$ python -q
>>> import numpy as np
>>> np.set_printoptions(precision=3, suppress=True, linewidth=100, sign=" ")
>>> K = np.load("sample4.npy")
>>> print(K)
[[ -1.1   0.4   0.2  -0.4]
 [  0.9  -0.1   0.2   1.7]
 [ -1.4  -1.   -2.8   0.4]
 [ -1.7  -0.4   0.7  -0.5]
 [  0.2   0.4   0.9  -0.5]
 [ -0.2   1.4  -0.9   1.4]
 [ -0.1  -0.7   1.1  -0.2]
 [  1.3   1.   -0.8   0.1]
 [  0.1   1.   -1.9  -0.7]
 [  0.1   0.5  -0.3   1.4]
 [-18.  -32.   22.    0. ]
 [ -0.5   1.4   2.1   0.8]
 [  1.7   0.3  -1.5   2.1]
 [  0.5  -1.2  -0.2   0.3]
 [  0.    0.8  -0.3   0.6]
 [  1.6   1.1  -0.1   0.3]]
>>> # row 10 dominates
>>> Xs = K - K.mean(axis=0)
>>> evecs = np.linalg.svd(Xs)[2][:1]
>>> M2 = Xs - Xs @ evecs.T @ evecs
>>> print(np.linalg.norm(M2, axis=1).round(6).argmax())
2
>>> print((Xs @ evecs.T).std(axis=0))
[ 10.506]
>>> A = np.loadtxt("out2.csv", delimiter=",")
>>> print(A)
[[-7.572 -0.918 -5.938]
 [-4.948 -0.208 -4.55 ]
 [-2.9    0.189 -3.305]
 [-1.766  0.293 -2.474]
 [-1.735  0.294 -2.448]
 [-1.304  0.291 -2.069]
 [-0.355  0.117 -0.88 ]
 [ 0.011  0.     0.034]
 [ 0.323  0.179  0.817]
 [ 0.448  0.3    1.044]
 [ 1.378  1.291  2.138]
 [ 1.647  1.578  2.374]
 [ 3.153  3.146  3.472]
 [ 3.216  3.21   3.513]
 [ 3.3    3.295  3.567]
 [ 3.304  3.298  3.569]
 [ 3.443  3.44   3.658]
 [ 3.726  3.725  3.834]
 [ 3.76   3.76   3.855]
 [ 4.96   4.951  4.556]
 [ 6.949  6.878  5.621]
 [ 6.95   6.879  5.622]
 [ 8.795  8.626  6.541]
 [14.408 13.782  9.126]
 [22.42  20.888 12.536]]
>>> t3 = np.stack([K, 2 * K, K[::-1]])
>>> print(np.linalg.matrix_rank(t3))
[ 4  4  4]
>>> print(np.linalg.norm(t3, axis=(1, 2)))
[ 43.523  87.047  43.523]
>>> Xs = A - A.mean(axis=1)
Traceback (most recent call last):
  File "<python-input-15>", line 1, in <module>
    Xs = A - A.mean(axis=1)
         ~~^~~~~~~~~~~~~~~~
ValueError: operands could not be broadcast together with shapes (25,3) (25,) 
>>> Xs = A - A.mean(axis=0)
>>> U, sig, vt = np.linalg.svd(Xs, full_matrices=False)
>>> print(np.round(Xs.mean(axis=0), 3) + 0)
[ 0.  0.  0.]
>>> print((np.sign(U[:, 0]) == np.sign(U[0, 0])).astype(int))
[ 1  1  1  1  1  1  1  1  1  1  1  1  0  0  0  0  0  0  0  0  0  0  0  0  0]
>>> print(np.abs(vt[0]).argmax())
0
>>> print(np.linalg.matrix_rank(Xs))
3
>>> M2 = np.array([[-1, -3], [-1, 2]])
>>> X = np.kron(np.eye(2, dtype=int), M2)
>>> print(X)
[[-1 -3  0  0]
 [-1  2  0  0]
 [ 0  0 -1 -3]
 [ 0  0 -1  2]]
>>> q, r_ = np.linalg.qr(X)
>>> print(r_)
[[ 1.414  0.707  0.     0.   ]
 [ 0.     3.536  0.     0.   ]
 [ 0.     0.     1.414  0.707]
 [ 0.     0.     0.     3.536]]
>>> print(q)
[[-0.707 -0.707  0.     0.   ]
 [-0.707  0.707  0.     0.   ]
 [ 0.    -0.    -0.707 -0.707]
 [ 0.    -0.    -0.707  0.707]]
>>> print(np.round(q.T @ q, 3) + 0)
[[ 1.  0.  0.  0.]
 [ 0.  1.  0.  0.]
 [ 0.  0.  1.  0.]
 [ 0.  0.  0.  1.]]
>>> print(q @ r_)
[[-1. -3.  0.  0.]
 [-1.  2.  0.  0.]
 [ 0.  0. -1. -3.]
 [ 0.  0. -1.  2.]]
>>> M2 = np.linalg.inv(X)
>>> print(np.round(X @ M2, 3) + 0)
[[ 1.  0.  0.  0.]
 [ 0.  1.  0.  0.]
 [ 0.  0.  1.  0.]
 [ 0.  0.  0.  1.]]
>>> print(np.linalg.inv(M2))
[[-1. -3. -0. -0.]
 [-1.  2.  0.  0.]
 [-0. -0. -1. -3.]
 [ 0.  0. -1.  2.]]
>>> print(round(np.linalg.slogdet(X)[0], 3))
1.0
>>> print(M2)
[[-0.4 -0.6 -0.  -0. ]
 [-0.2  0.2  0.   0. ]
 [-0.  -0.  -0.4 -0.6]
 [ 0.   0.  -0.2  0.2]]
>>> print(np.allclose(M2, X.T))
False
>>> x0 = np.array([-3, 2, 1, 2])
>>> rhs = X @ x0
>>> c, lr = np.zeros(4), 1 / np.linalg.norm(X, 2) ** 2
>>> for i in range(20):
...     c -= lr * X.T @ (X @ c - rhs)
...     if i % 5 == 0: print(i, round(np.linalg.norm(X @ c - rhs), 3))
... 
0 3.861
5 1.755
10 0.798
15 0.363
>>> print(c)
[-2.865  1.988  0.965  2.003]
>>> w, evecs = np.linalg.eig(X)
>>> print(np.sort(np.linalg.eigvals(X.T)))
[-1.791 -1.791  2.791  2.791]
>>> print(np.round(np.prod(w), 3))
25.0
>>> print(np.sort(np.linalg.eigvals(np.linalg.inv(X))))
[-0.558 -0.558  0.358  0.358]
>>> print(np.linalg.eigvals(X))
[-1.791  2.791 -1.791  2.791]
>>> print(np.einsum("ii->", X))
2
>>> print(round(float(np.linalg.eigvals(X).sum().real), 3))
2.0
>>> print(np.round(np.linalg.det(X.T), 3))
25.0
>>> print(round(float(np.linalg.det(2 * X)), 3), round(np.linalg.det(X), 3))
400.0 25.0
>>> print(round(float(np.linalg.det(X[::-1])), 3))
25.0
>>> print(np.poly(X))
[ 1. -2. -9. 10. 25.]
>>> E = np.load("dump.npy")
>>> print(E)
[[  1   1   2]
 [  4   1   4]
 [  6   6   8]
 [  7   9  13]
 [  7  14  14]
 [ 12  19  16]
 [ 13  19  21]
 [ 13  21  24]
 [ 13  26  25]
 [ 13  31  26]
 [ 16  32  28]
 [ 20  33  29]
 [ 24  37  29]
 [ 26  41  33]
 [ 31  41  38]
 [ 35  43  39]
 [ 36  46  44]
 [ 39  46  46]]
>>> r0 = np.array([0, 2, 0])
>>> print(np.correlate(E[12], E[6], "full"))
[  504  1233  1624  1032   377]
>>> print(np.convolve(E[12], r0))
[  0  48  74  58   0]
>>> J = np.load("block10.npy")
>>> print(J)
[[ 2 -1  2]
 [ 3  0 -2]
 [-3  1  2]]
>>> gram = J.T @ J
>>> print(np.trace(gram), (J ** 2).sum())
36 36
>>> print(np.linalg.svd(J, compute_uv=False) ** 2)
[ 27.202   8.358   0.44 ]
>>> M2 = np.array([[1, -3], [-1, -2]])
>>> basis = np.kron(M2, J)
>>> print(basis)
[[ 2 -1  2 -6  3 -6]
 [ 3  0 -2 -9  0  6]
 [-3  1  2  9 -3 -6]
 [-2  1 -2 -4  2 -4]
 [-3  0  2 -6  0  4]
 [ 3 -1 -2  6 -2 -4]]
>>> print(np.linalg.matrix_rank(basis))
6
>>> m1 = np.array([[-7.0, -8.0, 0.0, 4.0],
...     [8.0, 13.0, 8.0, 0.0],
...     [-8.0, -16.0, -15.0, -4.0],
...     [8.0, 16.0, 16.0, 5.0]])
>>> x0 = np.array([-2, -3, 3, -2])
>>> rhs = m1 @ x0
>>> c, lr = np.zeros(4), 1 / np.linalg.norm(m1, 2) ** 2
>>> for i in range(40):
...     c -= lr * m1.T @ (m1 @ c - rhs)
...     if i % 10 == 0: print(i, round(np.linalg.norm(m1 @ c - rhs), 3))
... 
0 21.304
10 11.186
20 5.887
30 3.123
>>> print(c)
[-1.558 -1.629  0.413  1.144]
>>> print(round(float(np.linalg.cond(m1)), 3))
498.177
>>> x0 = np.array([0, -8, -8, -3])
>>> rhs = m1 @ x0
>>> print(rhs)
[  52. -168.  260. -271.]
>>> print(np.linalg.solve(m1.T, m1[1]))
[-0.  1. -0.  0.]
>>> print(np.round(np.linalg.solve(m1, 2 * rhs), 3) + 0)
[  0. -16. -16.  -6.]
>>> print(np.linalg.solve(m1, m1[:, 3]))
[ 0.  0.  0.  1.]
>>> print(np.round(np.linalg.solve(m1, rhs), 3) + 0)
[ 0. -8. -8. -3.]
>>> w1 = np.array([[0, 1, 0], [2, 1, 0], [0, 1, 1], [0, 2, 2]])
>>> c = np.array([1, -1, 1])
>>> H = np.maximum(X @ w1 + c, 0)
>>> print(H)
[[ 0  0  1]
 [ 5  0  1]
 [ 1  0  0]
 [ 1  2  4]]
>>> print((H > 0).mean(axis=0))
[ 0.75  0.25  0.75]
>>> print((H > 0).astype(int))
[[ 0  0  1]
 [ 1  0  1]
 [ 1  0  0]
 [ 1  1  1]]
>>> basis = np.array([[2, -1, -4], [2, 3, -4], [-2, 3, 3]])
>>> print(w1 @ basis)
[[  2   3  -4]
 [  6   1 -12]
 [  0   6  -1]
 [  0  12  -2]]
>>> print((H @ basis).round(6).argmax(axis=1))
[ 1  0  0  1]
>>> print(H @ basis)
[[ -2   3   3]
 [  8  -2 -17]
 [  2  -1  -4]
 [ -2  17   0]]
>>> r0, g = m1[3], m1[2]
>>> print(r0 @ g)
-580.0
>>> print(r0 @ r0)
601.0
>>> pr = (r0 @ g) / (r0 @ r0) * r0
>>> print(pr)
[ -7.72  -15.441 -15.441  -4.825]
>>> print(g - pr)
[-0.28  -0.559  0.441  0.825]
>>> print(np.linalg.matrix_rank(np.outer(r0, g)))
1
>>> print(np.outer(r0, g))
[[ -64. -128. -120.  -32.]
 [-128. -256. -240.  -64.]
 [-128. -256. -240.  -64.]
 [ -40.  -80.  -75.  -20.]]
>>> print(np.round((g - pr) @ r0, 3))
0.0
>>> hat = K @ np.linalg.solve(K.T @ K, K.T)
>>> print(np.allclose(hat @ hat, hat))
True
>>> print(np.round(hat @ K[:, 0], 3) + 0)
[ -1.1   0.9  -1.4  -1.7   0.2  -0.2  -0.1   1.3   0.1   0.1 -18.   -0.5   1.7   0.5   0.    1.6]
>>> print(np.round(np.linalg.eigvalsh(hat), 3) + 0)
[ 0.  0.  0.  0.  0.  0.  0.  0.  0.  0.  0.  0.  1.  1.  1.  1.]
>>> M = np.loadtxt("run0.csv", delimiter=",")
>>> print(M)
[[ 1. -1. -1.  1. -1.  1.  1. -1.]
 [ 1.  1.  1.  1.  1.  1.  1.  1.]
 [ 1.  1.  1.  1. -1. -1. -1. -1.]]
>>> x0 = np.array([-3, 0, 1, -2, -1, -3, 3, 0])
>>> print(np.linalg.norm(M @ x0) <= np.linalg.norm(M, 2) * np.linalg.norm(x0) + 1e-9)
True
>>> print(np.einsum("ij,j->i", M, x0))
[-5. -5. -3.]
>>> print(np.sign((M @ x0).round(6)))
[-1. -1. -1.]
>>> print(M @ np.ones(8))
[ 0.  8.  0.]
>>> print(M * x0)
[[-3. -0. -1. -2.  1. -3.  3. -0.]
 [-3.  0.  1. -2. -1. -3.  3.  0.]
 [-3.  0.  1. -2.  1.  3. -3. -0.]]
>>> print((M @ x0).argmax())
2
>>> x0 = np.array([1, 2, 1, 0, 3, 2, 2, 3])
>>> h1 = np.maximum(M @ x0, 0)
>>> print(np.maximum(M @ x0, 0) - np.maximum(-M @ x0, 0))
[-4. 14. -6.]
>>> rng = np.random.default_rng(17847)
>>> M2 = M + rng.integers(-2, 3, (3, 1)) @ rng.integers(-2, 3, (1, 8))
>>> print(M2)
[[ 2.  1.  1.  2. -1. -1.  2.  1.]
 [ 1.  1.  1.  1.  1.  1.  1.  1.]
 [ 3.  5.  5.  3. -1. -5.  1.  3.]]
>>> print(np.linalg.matrix_rank(M2 - M, tol=1e-8))
1
>>> M2 = M / np.sqrt((M ** 2).mean(axis=1, keepdims=True))
>>> print(np.linalg.norm(M2, axis=1))
[ 2.828  2.828  2.828]
>>> M2 = np.array([[2, 2, 4, 5, 5],
...     [3, 1, 1, 3, 0],
...     [4, 3, 1, 0, 2],
...     [1, 1, 5, 4, 5],
...     [2, 0, 1, 5, 4]])
>>> W0 = np.triu(M2, 1)
>>> print(W0)
[[ 0  2  4  5  5]
 [ 0  0  1  3  0]
 [ 0  0  0  0  2]
 [ 0  0  0  0  5]
 [ 0  0  0  0  0]]
>>> t3 = np.stack([A, -1 * A, A[::-1]])
>>> print(np.linalg.matrix_rank(t3.reshape(3, -1)))
2
>>> print(t3.sum(axis=0))
[[22.42  20.888 12.536]
 [14.408 13.782  9.126]
 [ 8.795  8.626  6.541]
 [ 6.95   6.879  5.622]
 [ 6.949  6.878  5.621]
 [ 4.96   4.951  4.556]
 [ 3.76   3.76   3.855]
 [ 3.726  3.725  3.834]
 [ 3.443  3.44   3.658]
 [ 3.304  3.298  3.569]
 [ 3.3    3.295  3.567]
 [ 3.216  3.21   3.513]
 [ 3.153  3.146  3.472]
 [ 1.647  1.578  2.374]
 [ 1.378  1.291  2.138]
 [ 0.448  0.3    1.044]
 [ 0.323  0.179  0.817]
 [ 0.011  0.     0.034]
 [-0.355  0.117 -0.88 ]
 [-1.304  0.291 -2.069]
 [-1.735  0.294 -2.448]
 [-1.766  0.293 -2.474]
 [-2.9    0.189 -3.305]
 [-4.948 -0.208 -4.55 ]
 [-7.572 -0.918 -5.938]]
>>> print(t3.shape)
(3, 25, 3)
>>> print(np.linalg.norm(t3, axis=(1, 2)))
[ 50.566  50.566  50.566]
>>> print(np.prod(np.diag(W0)), np.round(np.linalg.det(W0), 3))
0 0.0
>>> print(np.sort(np.linalg.eigvals(W0)))
[ 0.  0.  0.  0.  0.]
>>> print(np.linalg.matrix_rank(W0 - W0[0, 0] * np.eye(5)))
3
>>> print(W0 @ W0)
[[  0   0   2   6  33]
 [  0   0   0   0  17]
 [  0   0   0   0   0]
 [  0   0   0   0   0]
 [  0   0   0   0   0]]
>>> t3 = np.stack([W0, 3 * W0, W0[::-1]])
>>> print(np.linalg.matrix_rank(t3.reshape(3, -1)))
2
>>> print(t3.sum(axis=0))
[[  0   8  16  20  20]
 [  0   0   4  12   5]
 [  0   0   0   0  10]
 [  0   0   1   3  20]
 [  0   2   4   5   5]]
>>> print(np.einsum("bij,cij->bc", t3, t3))
[[ 109  327    4]
 [ 327  981   12]
 [   4   12  109]]
>>> print(t3.shape)
(3, 5, 5)
